$ ipython --no-banner

In [1]: import numpy as np

In [2]: from numpy import linalg as LA

In [3]: np.set_printoptions(precision=2, suppress=True, linewidth=140)

In [4]: tidy = lambda a: np.round(a, 2) + 0

In [5]: F = np.load("case0.npy")

In [6]: F
Out[6]: 
array([[ 6,  5, -3,  0],
       [ 5,  9, -3,  6],
       [-3, -3,  5, -2],
       [ 0,  6, -2,  8]])

In [7]: tidy(LA.det(F))
Out[7]: np.float64(0.0)

In [8]: np.allclose(F @ F.T, F.T @ F)
Out[8]: True

In [9]: np.trace(F)
Out[9]: np.int64(28)

In [10]: J = np.load("test14.npy")

In [11]: J
Out[11]: 
array([[-3,  0,  0],
       [ 1,  0,  0],
       [ 0,  0,  0],
       [ 3,  0,  0]])

In [12]: # rows and columns are dependent

In [13]: print(LA.cond(J) > 100)
True

In [14]: [round(float(x), 2) for x in LA.svd(J, compute_uv=False)[:3]]
Out[14]: [4.36, 0.0, 0.0]

In [15]: print(np.argsort(-LA.norm(J, axis=0).round(6), kind="stable")[:3])
[0 1 2]

In [16]: J[:, 2] @ J[:, 1]
Out[16]: np.int64(0)

In [17]: tidy(LA.svd(J, compute_uv=False))
Out[17]: array([4.36, 0.  , 0.  ])

In [18]: arr = 0.5 ** np.abs(np.subtract.outer(np.arange(4), np.arange(4)))

In [19]: tidy(arr)
Out[19]: 
array([[1.  , 0.5 , 0.25, 0.12],
       [0.5 , 1.  , 0.5 , 0.25],
       [0.25, 0.5 , 1.  , 0.5 ],
       [0.12, 0.25, 0.5 , 1.  ]])

In [20]: out = np.array([[1, -1], [3, 0], [-1, 3], [-2, -2]])

In [21]: LA.matrix_rank(arr @ out)
Out[21]: np.int64(2)

In [22]: print(tidy(out.T @ arr.T))
[[ 2.    2.5  -0.25 -1.62]
 [-0.5   0.5   1.75 -0.62]]

In [23]: tidy(np.einsum("ij->j", arr))
Out[23]: array([1.88, 2.25, 2.25, 1.88])

In [24]: tidy(arr @ out)
Out[24]: 
array([[ 2.  , -0.5 ],
       [ 2.5 ,  0.5 ],
       [-0.25,  1.75],
       [-1.62, -0.62]])

In [25]: print(tidy(np.einsum("ik,kj->ij", arr, out)))
[[ 2.   -0.5 ]
 [ 2.5   0.5 ]
 [-0.25  1.75]
 [-1.62 -0.62]]

In [26]: tidy(np.einsum("ij,ij->i", arr, arr))
Out[26]: array([1.33, 1.56, 1.56, 1.33])

In [27]: f = np.array([2, 0, 2, 3])

In [28]: out = arr + np.outer(f, np.eye(4)[3])

In [29]: LA.matrix_rank(LA.inv(out) - LA.inv(arr), tol=1e-8)
Out[29]: np.int64(1)

In [30]: LA.matrix_rank(out - arr)
Out[30]: np.int64(1)

In [31]: tidy(LA.det(out) / LA.det(arr)), tidy(1 + LA.solve(arr, f)[3])
Out[31]: (np.float64(3.67), np.float64(3.67))

In [32]: W0 = np.loadtxt("a.csv", delimiter=",")

In [33]: tidy(W0)
Out[33]: 
array([[ 0.98,  0.09, -0.17, -0.02],
       [ 0.09,  0.54,  0.83,  0.09],
       [-0.17,  0.83, -0.5 , -0.17],
       [-0.02,  0.09, -0.17,  0.98]])

In [34]: # equal to its transpose

In [35]: def softmax(z):
    ...:     e = np.exp(z - z.max(axis=-1, keepdims=True))
    ...:     return e / e.sum(axis=-1, keepdims=True)
    ...: 

In [36]: tidy(softmax(10 * W0[2]))
Out[36]: array([0., 1., 0., 0.])

In [37]: S = W0 @ W0.T / np.sqrt(4)

In [38]: tidy(softmax(S)[2] @ W0)
Out[38]: array([ 0.17,  0.45, -0.07,  0.17])

In [39]: w, V = LA.eigh(W0)

In [40]: tidy(LA.eigvalsh(W0 + -2 * np.eye(4)))
Out[40]: array([-3., -1., -1., -1.])

In [41]: w.sum(), np.trace(W0)
Out[41]: (np.float64(2.0), np.float64(2.0))

In [42]: tidy(V.T @ W0 @ V)
Out[42]: 
array([[-1.,  0.,  0.,  0.],
       [ 0.,  1.,  0.,  0.],
       [ 0.,  0.,  1.,  0.],
       [ 0.,  0.,  0.,  1.]])

In [43]: M = np.loadtxt("m.csv", delimiter=",")

In [44]: M
Out[44]: 
array([[ 6., -4.,  4.,  4.],
       [-4.,  6., -4., -4.],
       [ 4., -4.,  6.,  4.],
       [ 4., -4.,  4.,  6.]])

In [45]: # equal to its transpose

In [46]: L = LA.cholesky(M)

In [47]: print(tidy(np.diag(L) ** 2))
[6.   3.33 2.8  2.57]

In [48]: tidy(L)
Out[48]: 
array([[ 2.45,  0.  ,  0.  ,  0.  ],
       [-1.63,  1.83,  0.  ,  0.  ],
       [ 1.63, -0.73,  1.67,  0.  ],
       [ 1.63, -0.73,  0.48,  1.6 ]])

In [49]: tidy(M / np.sqrt(np.outer(np.diag(M), np.diag(M))))
Out[49]: 
array([[ 1.  , -0.67,  0.67,  0.67],
       [-0.67,  1.  , -0.67, -0.67],
       [ 0.67, -0.67,  1.  ,  0.67],
       [ 0.67, -0.67,  0.67,  1.  ]])

In [50]: np.allclose(L, L.T)
Out[50]: False

In [51]: tidy((L + L.T) / 2)
Out[51]: 
array([[ 2.45, -0.82,  0.82,  0.82],
       [-0.82,  1.83, -0.37, -0.37],
       [ 0.82, -0.37,  1.67,  0.24],
       [ 0.82, -0.37,  0.24,  1.6 ]])

In [52]: tidy(LA.matrix_power(L, 3))
Out[52]: 
array([[ 14.7 ,   0.  ,   0.  ,   0.  ],
       [-22.54,   6.09,   0.  ,   0.  ],
       [ 28.16,  -6.71,   4.69,   0.  ],
       [ 32.46,  -8.23,   3.85,   4.12]])

In [53]: tidy((L - L.T) / 2)
Out[53]: 
array([[ 0.  ,  0.82, -0.82, -0.82],
       [-0.82,  0.  ,  0.37,  0.37],
       [ 0.82, -0.37,  0.  , -0.24],
       [ 0.82, -0.37,  0.24,  0.  ]])

In [54]: out = M / np.sqrt((M ** 2).mean(axis=1, keepdims=True))

In [55]: print(tidy(out[3]))
[ 0.87 -0.87  0.87  1.31]

In [56]: M - M.mean(axis=1, keepdims=True)
Out[56]: 
array([[ 3.5, -6.5,  1.5,  1.5],
       [-2.5,  7.5, -2.5, -2.5],
       [ 1.5, -6.5,  3.5,  1.5],
       [ 1.5, -6.5,  1.5,  3.5]])

In [57]: LA.matrix_rank(M - M.mean(axis=1, keepdims=True))
Out[57]: np.int64(3)

In [58]: tidy(LA.norm(out, axis=1))
Out[58]: array([2., 2., 2., 2.])

In [59]: w, V = LA.eigh(arr)

In [60]: print(tidy(V.T @ V))
[[1. 0. 0. 0.]
 [0. 1. 0. 0.]
 [0. 0. 1. 0.]
 [0. 0. 0. 1.]]

In [61]: tidy(V.T @ arr @ V)
Out[61]: 
array([[0.37, 0.  , 0.  , 0.  ],
       [0.  , 0.54, 0.  , 0.  ],
       [0.  , 0.  , 1.  , 0.  ],
       [0.  , 0.  , 0.  , 2.09]])

In [62]: w.sum(), np.trace(arr)
Out[62]: (np.float64(4.0), np.float64(4.0))

In [63]: out = M[0, 0] * M[1:] - np.outer(M[1:, 0], M[0])

In [64]: out
Out[64]: 
array([[ 0., 20., -8., -8.],
       [ 0., -8., 20.,  8.],
       [ 0., -8.,  8., 20.]])

In [65]: np.flatnonzero(~out.round(6).any(axis=1))
Out[65]: array([], dtype=int64)
